>>> import numpy as np
>>> import numpy.linalg as la
>>> np.set_printoptions(suppress=True, linewidth=200)
>>> K = np.loadtxt("w.csv", delimiter=",")
>>> K
array([[ 0.4777, -0.0168, -0.3874],
       [-4.1505,  0.0326,  2.7873],
       [ 0.8549,  0.0132, -0.6007],
       [-0.4524, -0.0002,  0.3013],
       [-3.8604,  0.0436,  2.5808],
       [ 2.4423,  0.0061, -1.6234],
       [-1.5451,  0.0249,  1.0433],
       [ 0.0551, -0.0332, -0.0465],
       [ 0.2912,  0.0075, -0.212 ],
       [-4.7283, -0.0344,  3.1602],
       [ 1.9477, -0.0022, -1.3337],
       [-1.0193, -0.0037,  0.6743],
       [ 3.8449,  0.0068, -2.5779],
       [-5.682 ,  0.0101,  3.7473],
       [ 1.1513, -0.0001, -0.7758],
       [ 2.3059, -0.0287, -1.5261],
       [ 0.5559,  0.0009, -0.3845],
       [ 0.6033, -0.0188, -0.4061],
       [ 4.1528,  0.0108, -2.7795],
       [-2.3178, -0.002 ,  1.5444],
       [ 6.4519,  0.008 , -4.2923],
       [ 0.3299, -0.0032, -0.2295],
       [-2.3277,  0.0351,  1.5532],
       [-0.8642,  0.0275,  0.5626],
       [-1.4727, -0.0229,  1.007 ],
       [-1.0781,  0.0193,  0.7225]])
>>> rng = np.random.default_rng(1964)
>>> labels = rng.permutation(3)
>>> Y = K[:, labels] * rng.choice([-1, 1], 3)
>>> Y
array([[-0.3874,  0.0168,  0.4777],
       [ 2.7873, -0.0326, -4.1505],
       [-0.6007, -0.0132,  0.8549],
       [ 0.3013,  0.0002, -0.4524],
       [ 2.5808, -0.0436, -3.8604],
       [-1.6234, -0.0061,  2.4423],
       [ 1.0433, -0.0249, -1.5451],
       [-0.0465,  0.0332,  0.0551],
       [-0.212 , -0.0075,  0.2912],
       [ 3.1602,  0.0344, -4.7283],
       [-1.3337,  0.0022,  1.9477],
       [ 0.6743,  0.0037, -1.0193],
       [-2.5779, -0.0068,  3.8449],
       [ 3.7473, -0.0101, -5.682 ],
       [-0.7758,  0.0001,  1.1513],
       [-1.5261,  0.0287,  2.3059],
       [-0.3845, -0.0009,  0.5559],
       [-0.4061,  0.0188,  0.6033],
       [-2.7795, -0.0108,  4.1528],
       [ 1.5444,  0.002 , -2.3178],
       [-4.2923, -0.008 ,  6.4519],
       [-0.2295,  0.0032,  0.3299],
       [ 1.5532, -0.0351, -2.3277],
       [ 0.5626, -0.0275, -0.8642],
       [ 1.007 ,  0.0229, -1.4727],
       [ 0.7225, -0.0193, -1.0781]])
>>> U, _, Vt = la.svd(K.T @ Y)
>>> np.round(U @ Vt, 4) + 0
array([[ 0.,  0.,  1.],
       [ 0., -1.,  0.],
       [ 1.,  0.,  0.]])
>>> labels = K[:, 1] > np.median(K[:, 1])
>>> f = K[labels].mean(axis=0) - K[~labels].mean(axis=0)
>>> labels.astype(int)
array([0, 1, 1, 0, 1, 1, 1, 0, 1, 0, 0, 0, 1, 1, 0, 0, 0, 0, 1, 0, 1, 0, 1, 1, 0, 1])
>>> cov = np.cov(K, rowvar=False)
>>> np.round(np.corrcoef(K.T), 4)
array([[ 1.    , -0.1731, -0.9999],
       [-0.1731,  1.    ,  0.174 ],
       [-0.9999,  0.174 ,  1.    ]])
>>> np.round(K.std(axis=0), 4)
array([2.7493, 0.0202, 1.8352])
>>> np.round(np.polyfit(K[:, 0], K[:, 1], 1), 4)
array([-0.0013,  0.0029])
>>> np.round(np.corrcoef(K[:, 0], K[:, 1])[0, 1], 4)
np.float64(-0.1731)
>>> np.argwhere(np.triu(np.abs(np.corrcoef(K.T)) > 0.8, 1))
array([[0, 2]])
>>> np.argsort(-K.std(axis=0).round(6), kind="stable")
array([0, 2, 1])
>>> np.round(np.median(K, axis=0), 4)
array([ 0.1732,  0.0035, -0.1292])
>>> E = np.load("out15.npy")
>>> E
array([[ 4, -1,  0, -2],
       [-2,  4, -1,  0],
       [ 0, -2,  4, -1],
       [-1,  0, -2,  4]])
>>> Y = la.inv(E)
>>> (np.abs(Y) > 1e-9).astype(int)
array([[1, 1, 1, 1],
       [1, 1, 1, 1],
       [1, 1, 1, 1],
       [1, 1, 1, 1]])
>>> np.round(la.inv(Y), 4) + 0
array([[ 4., -1.,  0., -2.],
       [-2.,  4., -1.,  0.],
       [ 0., -2.,  4., -1.],
       [-1.,  0., -2.,  4.]])
>>> m1 = np.load("sample2.npy")
>>> m1
array([[  1,   1,  -1],
       [ -1,   0,  -3],
       [  1,   3,  -3],
       [  0,   2,  -6],
       [  2,   4,  -5],
       [  3,   2,  -4],
       [  5,   5,  -3],
       [  6,   7,   0],
       [  5,   7,  -2],
       [  7,   5,   1],
       [  8,   2,   1],
       [  9,   3,   0],
       [  8,   0,  -2],
       [  9,  -3,  -4],
       [ 10,  -5,  -6],
       [ 12,  -6,  -9],
       [ 15,  -7, -10],
       [ 17,  -7, -11]])
>>> cov = np.cov(m1, rowvar=False)
>>> np.round(np.corrcoef(m1.T), 4)
array([[ 1.    , -0.659 , -0.4979],
       [-0.659 ,  1.    ,  0.7873],
       [-0.4979,  0.7873,  1.    ]])
>>> cov.round(4)
array([[ 25.7941, -15.2647,  -9.0882],
       [-15.2647,  20.8007,  12.9052],
       [ -9.0882,  12.9052,  12.9183]])
>>> round(float(np.corrcoef(m1[:, 0], m1[:, 1])[0, 1]), 4)
-0.659
>>> np.round(np.polyfit(m1[:, 0], m1[:, 1], 1), 4)
array([-0.5918,  4.5689])
>>> np.round(la.eigvalsh(cov)[::-1], 4)
array([45.9286, 10.4992,  3.0852])
>>> np.argwhere(np.triu(np.abs(np.corrcoef(m1.T)) > 0.8, 1))
array([], shape=(0, 2), dtype=int64)
>>> Y = np.array([[1, 2], [0, 1], [-3, -2]])
>>> m1 @ Y
array([[ 4,  5],
       [ 8,  4],
       [10, 11],
       [18, 14],
       [17, 18],
       [15, 16],
       [14, 21],
       [ 6, 19],
       [11, 21],
       [ 4, 17],
       [ 5, 16],
       [ 9, 21],
       [14, 20],
       [21, 23],
       [28, 27],
       [39, 36],
       [45, 43],
       [50, 49]])
>>> np.einsum("ij,ij->i", m1, m1)
array([  3,  10,  19,  40,  45,  29,  59,  85,  78,  75,  69,  90,  68, 106, 161, 261, 374, 459])
>>> np.vstack([m1, Y.T]).shape
(20, 3)
>>> np.einsum("ik,kj->ji", m1, Y)
array([[ 4,  8, 10, 18, 17, 15, 14,  6, 11,  4,  5,  9, 14, 21, 28, 39, 45, 50],
       [ 5,  4, 11, 14, 18, 16, 21, 19, 21, 17, 16, 21, 20, 23, 27, 36, 43, 49]])
>>> vec = np.array([5, 2, 0])
>>> target = m1 @ vec
>>> np.round(la.pinv(m1) @ m1, 4) + 0
array([[1., 0., 0.],
       [0., 1., 0.],
       [0., 0., 1.]])
>>> target = target + 0.05 * rng.normal(size=18)
>>> target.round(4)
array([ 6.89  , -4.9505, 11.0403,  4.0094, 18.0402, 18.9588, 35.0014, 43.9878, 39.0806, 45.0472, 43.9556, 50.9862, 40.0921, 39.007 , 39.9813, 47.9371, 60.9557, 70.9765])
>>> coef, *_ = la.lstsq(m1, target)
>>> [round(float(la.norm(la.solve(m1.T @ m1 + lam * np.eye(3), m1.T @ target))), 2) for lam in (0, 1, 10, 100)]
[5.39, 5.37, 5.27, 4.58]
>>> coef.round(4)
array([ 4.9991,  2.0046, -0.0012])
>>> np.round(la.norm(target - m1 @ coef), 4)
np.float64(0.1958)
>>> Y = np.c_[m1[:, :2] @ np.array([[1, 2], [-2, -2]]), np.array([0, 3, -4, -4, 0, 1, 5, -1, 3, 2, -5, 4, 5, 4, -4, 1, 3, 0])]
>>> Y
array([[-1,  0,  0],
       [-1, -2,  3],
       [-5, -4, -4],
       [-4, -4, -4],
       [-6, -4,  0],
       [-1,  2,  1],
       [-5,  0,  5],
       [-8, -2, -1],
       [-9, -4,  3],
       [-3,  4,  2],
       [ 4, 12, -5],
       [ 3, 12,  4],
       [ 8, 16,  5],
       [15, 24,  4],
       [20, 30, -4],
       [24, 36,  1],
       [29, 44,  3],
       [31, 48,  0]])
>>> np.round(la.norm(la.qr(m1)[0].T @ Y, axis=0) ** 2 / ((Y ** 2).sum(axis=0) + 1e-12), 4)
array([1.    , 1.    , 0.1032])
>>> la.matrix_rank(Y)
np.int64(3)
>>> la.matrix_rank(np.c_[m1, Y])
np.int64(4)
>>> np.round(la.norm(Y - m1 @ la.lstsq(m1, Y)[0], axis=0), 4) + 0
array([ 0.    ,  0.    , 13.0192])
>>> np.round(la.lstsq(m1, Y[:, 0])[0], 4) + 0
array([ 1., -2.,  0.])
